>>> import numpy as np
>>> np.set_printoptions(precision=3, suppress=True, linewidth=120)
>>> X = np.array([[0, 0, 0], [3, 0, 0], [0, 3, 0], [0, 0, 0], [0, 0, 0], [0, 0, 0]])
>>> np.unique(X.round(6), axis=0).shape
(3, 3)
>>> np.abs(np.diag(np.linalg.qr(X)[1])) > 1e-9
array([ True,  True, False])
>>> np.allclose(X[:-1].T @ np.linalg.lstsq(X[:-1].T, X[-1])[0], X[-1])
True
>>> print(round(np.trace(np.linalg.pinv(X) @ X), 3))
2.0
>>> np.linalg.lstsq(X[:-1].T, X[-1])[2]
np.int32(2)
>>> print(X @ np.linalg.pinv(X) @ X)
[[0. 0. 0.]
 [3. 0. 0.]
 [0. 3. 0.]
 [0. 0. 0.]
 [0. 0. 0.]
 [0. 0. 0.]]
>>> np.linalg.pinv(X)
array([[0.   , 0.333, 0.   , 0.   , 0.   , 0.   ],
       [0.   , 0.   , 0.333, 0.   , 0.   , 0.   ],
       [0.   , 0.   , 0.   , 0.   , 0.   , 0.   ]])
>>> X.T @ X
array([[9, 0, 0],
       [0, 9, 0],
       [0, 0, 0]])
>>> r0 = np.array([1, -1])
>>> np.polyval(r0, X[1])
array([ 2, -1, -1])
>>> np.convolve(X[1], r0)
array([ 3, -3,  0,  0])
>>> print(np.cross(X[1, :3], X[4, :3]))
[0 0 0]
>>> print(np.correlate(X[1], X[4], "full"))
[0 0 0 0 0]
>>> U, sig, Vt = np.linalg.svd(X)
>>> np.argmax(sig[:-1] / (sig[1:] + 1e-6)) + 1
np.int64(2)
>>> sig
array([3., 3., 0.])
>>> B = U[:, :2] @ np.diag(sig[:2]) @ Vt[:2]
>>> print(np.linalg.matrix_rank(X, rtol=0.05))
2
>>> np.linalg.matrix_rank(B)
np.int64(2)
>>> np.round(np.linalg.norm(X - B) / np.linalg.norm(X), 3)
np.float64(0.0)
>>> m1 = np.array([[0, 3, 6, -9, -8, -5, -2],
...     [9, 9, 5, 9, 5, 6, 0],
...     [-5, -1, 0, 0, -2, 1, -5],
...     [-2, 2, -1, -8, -9, 6, -6],
...     [-2, -9, 0, 0, 5, 1, -9]])
>>> m1[-1] = m1[0] + 5 * m1[1]
>>> m1
array([[ 0,  3,  6, -9, -8, -5, -2],
       [ 9,  9,  5,  9,  5,  6,  0],
       [-5, -1,  0,  0, -2,  1, -5],
       [-2,  2, -1, -8, -9,  6, -6],
       [45, 48, 31, 36, 17, 25, -2]])
>>> U, sig, Vt = np.linalg.svd(m1)
>>> np.argmax(sig[:-1] / (sig[1:] + 1e-6)) + 1
np.int64(4)
>>> sig.round(3) + 0
array([88.643, 18.39 , 10.521,  5.245,  0.   ])
>>> B = U[:, :4] @ np.diag(sig[:4]) @ Vt[:4]
>>> np.linalg.matrix_rank(m1, rtol=0.05)
np.int64(4)
>>> np.linalg.matrix_rank(B)
np.int64(4)
>>> E = np.loadtxt("x.csv", delimiter=",")
>>> print(E)
[[0.5   0.167 0.    0.333]
 [0.2   0.2   0.2   0.4  ]
 [0.    0.143 0.429 0.429]
 [0.3   0.3   0.1   0.3  ]]
>>> P = np.triu(np.array([[-1, 1, 1, 1], [1, -3, 3, -2], [0, 2, -1, 2], [-2, 2, -2, -3]]), 1) + np.eye(4)
>>> B = P @ E @ np.linalg.inv(P)
>>> np.linalg.matrix_rank(B)
np.int64(4)
>>> print(P @ E - E @ P)
[[ 0.5    0.143 -0.271  0.962]
 [-0.6   -0.371  0.286  0.486]
 [ 0.6    0.6   -0.229  0.029]
 [ 0.    -0.3   -1.2    0.1  ]]
>>> blk = np.stack([E, -2 * E, E[::-1]])
>>> np.linalg.norm(blk, axis=(1, 2))
array([1.156, 2.312, 1.156])
>>> (blk @ E.T).shape
(3, 4, 4)
>>> np.einsum("bij,cij->bc", blk, blk)
array([[ 1.337, -2.673,  1.171],
       [-2.673,  5.347, -2.343],
       [ 1.171, -2.343,  1.337]])
>>> np.linalg.det(blk)
array([-0.002, -0.038, -0.002])
>>> rk = np.linalg.matrix_rank(X)
>>> rk
np.int64(2)
>>> ns = np.linalg.svd(X)[2][rk:].T
>>> X @ ns
array([[0.],
       [0.],
       [0.],
       [0.],
       [0.],
       [0.]])
>>> ns.shape
(3, 1)
>>> [int(np.linalg.matrix_rank(X[:, :j + 1])) for j in range(3)]
[1, 2, 2]
>>> [int(np.linalg.matrix_rank(X[:i])) for i in range(1, len(X) + 1)]
[0, 1, 2, 2, 2, 2]
>>> [int(np.linalg.matrix_rank(np.delete(X, i, axis=0))) for i in range(6)]
[2, 1, 1, 2, 2, 2]
>>> feats = np.array([[13, 25, 16, 4, 25, 16],
...     [25, 66, 51, 30, 50, 55],
...     [16, 51, 45, 30, 35, 49],
...     [4, 30, 30, 29, 10, 35],
...     [25, 50, 35, 10, 50, 35],
...     [16, 55, 49, 35, 35, 54]])
>>> rng = np.random.default_rng(38527)
>>> B = feats + rng.integers(-2, 3, (6, 3)) @ rng.integers(-2, 3, (3, 6))
>>> B
array([[17, 27, 11, 12, 19, 14],
       [25, 64, 58, 26, 56, 57],
       [20, 55, 41, 34, 33, 47],
       [ 7, 29, 31, 34,  8, 35],
       [29, 54, 31, 14, 48, 33],
       [18, 59, 48, 33, 38, 53]])
>>> np.abs(B - feats).sum(axis=1)
array([27, 21, 20, 12, 20, 13])
>>> data = np.load("dump.npy")
>>> print(data)
[[-2 -2  1  1  0]
 [ 0 -1  1  1  0]
 [ 1  0  2  2  2]
 [ 2  2  2  0  2]
 [-1  0  0 -2  1]
 [ 2  0  1  2 -1]
 [-2 -7  6  6  0]]
>>> np.diff(X, axis=0)
array([[ 3,  0,  0],
       [-3,  3,  0],
       [ 0, -3,  0],
       [ 0,  0,  0],
       [ 0,  0,  0]])
>>> X - X[0]
array([[0, 0, 0],
       [3, 0, 0],
       [0, 3, 0],
       [0, 0, 0],
       [0, 0, 0],
       [0, 0, 0]])
>>> np.abs(X).max()
np.int64(3)
>>> np.unravel_index(np.abs(X).argmax(), X.shape)
(np.int64(1), np.int64(0))
>>> round(np.linalg.norm(X), 3)
np.float64(4.243)
>>> z = rng.permutation(5)
>>> B = data[:, z] * rng.choice([-1, 1], 5)
>>> B
array([[ 2,  1,  0, -2, -1],
       [ 1,  1,  0,  0, -1],
       [ 0,  2,  2,  1, -2],
       [-2,  0,  2,  2, -2],
       [ 0, -2,  1, -1,  0],
       [ 0,  2, -1,  2, -1],
       [ 7,  6,  0, -2, -6]])
>>> U, _, Vt = np.linalg.svd(data.T @ B)
>>> z
array([1, 3, 4, 0, 2])
>>> np.round(U @ Vt, 3) + 0
array([[ 0.,  0.,  0.,  1.,  0.],
       [-1.,  0.,  0.,  0.,  0.],
       [ 0.,  0.,  0.,  0., -1.],
       [ 0.,  1.,  0.,  0.,  0.],
       [ 0.,  0.,  1.,  0.,  0.]])
>>> np.round(np.linalg.lstsq(data, B)[0], 3) + 0
array([[ 0.,  0.,  0.,  1.,  0.],
       [-1.,  0.,  0.,  0.,  0.],
       [ 0.,  0.,  0.,  0., -1.],
       [ 0.,  1.,  0.,  0.,  0.],
       [ 0.,  0.,  1.,  0.,  0.]])
>>> np.linalg.norm(B, axis=1)
array([ 3.162,  1.732,  3.606,  4.   ,  2.449,  3.162, 11.18 ])
>>> np.round(np.linalg.norm(B[1], 1), 3), round(float(np.linalg.norm(B[1], np.inf)), 3)
(np.float64(3.0), 1.0)
>>> F = np.array([[2.0, 2.0, 2.0, 0.0, 0.0],
...     [0.0, 1.0, 0.0, 1.0, 0.0],
...     [3.0, 2.0, 0.0, 3.0, 0.0],
...     [2.0, 1.0, 2.0, 3.0, 0.0],
...     [0.0, 0.0, 0.0, 0.0, 2.0]])
>>> (F != 0).astype(int)
array([[1, 1, 1, 0, 0],
       [0, 1, 0, 1, 0],
       [1, 1, 0, 1, 0],
       [1, 1, 1, 1, 0],
       [0, 0, 0, 0, 1]])
>>> (np.linalg.matrix_power((F != 0) + (F.T != 0) + np.eye(5), 5) > 0).astype(int)
array([[1, 1, 1, 1, 0],
       [1, 1, 1, 1, 0],
       [1, 1, 1, 1, 0],
       [1, 1, 1, 1, 0],
       [0, 0, 0, 0, 1]])
>>> A = np.array([[-0.9, -0.7, -0.7], [-0.3, 1.4, -0.1]])
>>> print(A)
[[-0.9 -0.7 -0.7]
 [-0.3  1.4 -0.1]]
>>> blk = np.stack([A, -1 * A, A[::-1]])
>>> print(np.linalg.norm(blk, axis=(1, 2)))
[1.962 1.962 1.962]
>>> def softmax(z):
...     e = np.exp(z - z.max(axis=-1, keepdims=True))
...     return e / e.sum(axis=-1, keepdims=True)
... 
>>> softmax(10 * A[0])
array([0.063, 0.468, 0.468])
>>> print(softmax(A).sum(axis=1))
[1. 1.]
>>> scores = A @ A.T / np.sqrt(3)
>>> softmax(scores + np.triu(np.full(scores.shape, -np.inf), 1))
array([[1.   , 0.   ],
       [0.174, 0.826]])
>>> softmax(scores)[0] @ A
array([-0.782, -0.286, -0.582])
>>> r0 = np.array([-1, -2, -3])
>>> W0 = 2 * np.eye(3) + np.outer(r0, r0)
>>> W0
array([[ 3.,  2.,  3.],
       [ 2.,  6.,  6.],
       [ 3.,  6., 11.]])
>>> x0 = np.ones(3)
>>> for _ in range(5):
...     x0 = W0 @ x0
...     x0 /= np.linalg.norm(x0)
...     print(round(x0 @ W0 @ x0, 3))
... 
15.964
15.999
16.0
16.0
16.0
>>> round(np.linalg.eigvalsh(W0)[-1], 3)
np.float64(16.0)
>>> x0 = np.array([1, 1, -3])
>>> np.sign((W0 @ x0).round(6))
array([-1., -1., -1.])
>>> W0 @ np.eye(3)[2]
array([ 3.,  6., 11.])
>>> W0 @ np.ones(3)
array([ 8., 14., 20.])
>>> print(W0 @ x0)
[ -4. -10. -24.]
>>> print(W0 * x0)
[[  3.   2.  -9.]
 [  2.   6. -18.]
 [  3.   6. -33.]]
>>> print(np.allclose(W0, W0.T))
True
>>> (W0 + W0.T) / 2
array([[ 3.,  2.,  3.],
       [ 2.,  6.,  6.],
       [ 3.,  6., 11.]])
>>> np.sort(np.abs(np.linalg.eigvals(W0)))
array([ 2.,  2., 16.])
>>> assert W0 == W0.T
Traceback (most recent call last):
  File "<python-input-100>", line 1, in <module>
    assert W0 == W0.T
           ^^^^^^^^^^
ValueError: The truth value of an array with more than one element is ambiguous. Use a.any() or a.all()
>>> w, evecs = np.linalg.eigh(W0)
>>> x0 = np.array([2, 9, 5])
>>> np.abs(W0).sum(axis=1).max(), np.abs(w).max()
(np.float64(20.0), np.float64(16.0))
>>> round(x0 @ W0 @ x0 / (x0 @ x0), 3), w[0], w[-1]
(np.float64(13.136), np.float64(2.0), np.float64(16.0))
